$ python -q
>>> import numpy as np
>>> import numpy.linalg as la
>>> np.set_printoptions(precision=2, suppress=True, linewidth=140, legacy="1.25")
>>> A = np.array([[1.0, 0.0, 0.0], [0.0, 2.0, 0.0], [0.0, 0.0, 2.0]])
>>> A
array([[1., 0., 0.],
       [0., 2., 0.],
       [0., 0., 2.]])
>>> vals, V = la.eigh(A)
>>> np.unique(vals.round(6) + 0, return_counts=True)[1]
array([1, 2])
>>> la.eigvalsh(A + -3 * np.eye(3))
array([-2., -1., -1.])
>>> vals
array([1., 2., 2.])
>>> out = np.array([[1, -1], [-2, 2], [1, -3]])
>>> np.vstack([A, out.T]).shape
(5, 3)
>>> la.matrix_rank(np.vstack([A, out.T]))
3
>>> A @ out
array([[ 1., -1.],
       [-4.,  4.],
       [ 2., -6.]])
>>> np.einsum("ij->j", A)
array([1., 2., 2.])
>>> la.matrix_rank(A @ out)
2
>>> np.einsum("ij,ij->i", A, A)
array([1., 4., 4.])
>>> def softmax(z):
...     e = np.exp(z - z.max(axis=-1, keepdims=True))
...     return e / e.sum(axis=-1, keepdims=True)
... 
>>> np.round(softmax(10 * A[1]), 2) + 0
array([0., 1., 0.])
>>> softmax(A[1])
array([0.11, 0.79, 0.11])
>>> softmax(A[1] + -2)
array([0.11, 0.79, 0.11])
>>> softmax(A).sum(axis=1)
array([1., 1., 1.])
>>> scores = A @ A.T / np.sqrt(3)
>>> softmax(scores)
array([[0.47, 0.26, 0.26],
       [0.08, 0.83, 0.08],
       [0.08, 0.08, 0.83]])
>>> softmax(scores).round(6).argmax(axis=1)
array([0, 1, 2])
>>> softmax(scores + np.triu(np.full(scores.shape, -np.inf), 1))
array([[1.  , 0.  , 0.  ],
       [0.09, 0.91, 0.  ],
       [0.08, 0.08, 0.83]])
>>> u = np.array([1, 2, -3])
>>> out = A + np.outer(u, np.eye(3)[0])
>>> la.matrix_rank(la.inv(out) - la.inv(A), tol=1e-8)
1
>>> np.round(la.det(out) / la.det(A), 2), round(1 + la.solve(A, u)[0], 2)
(2.0, 2.0)
>>> la.matrix_rank(out - A)
1
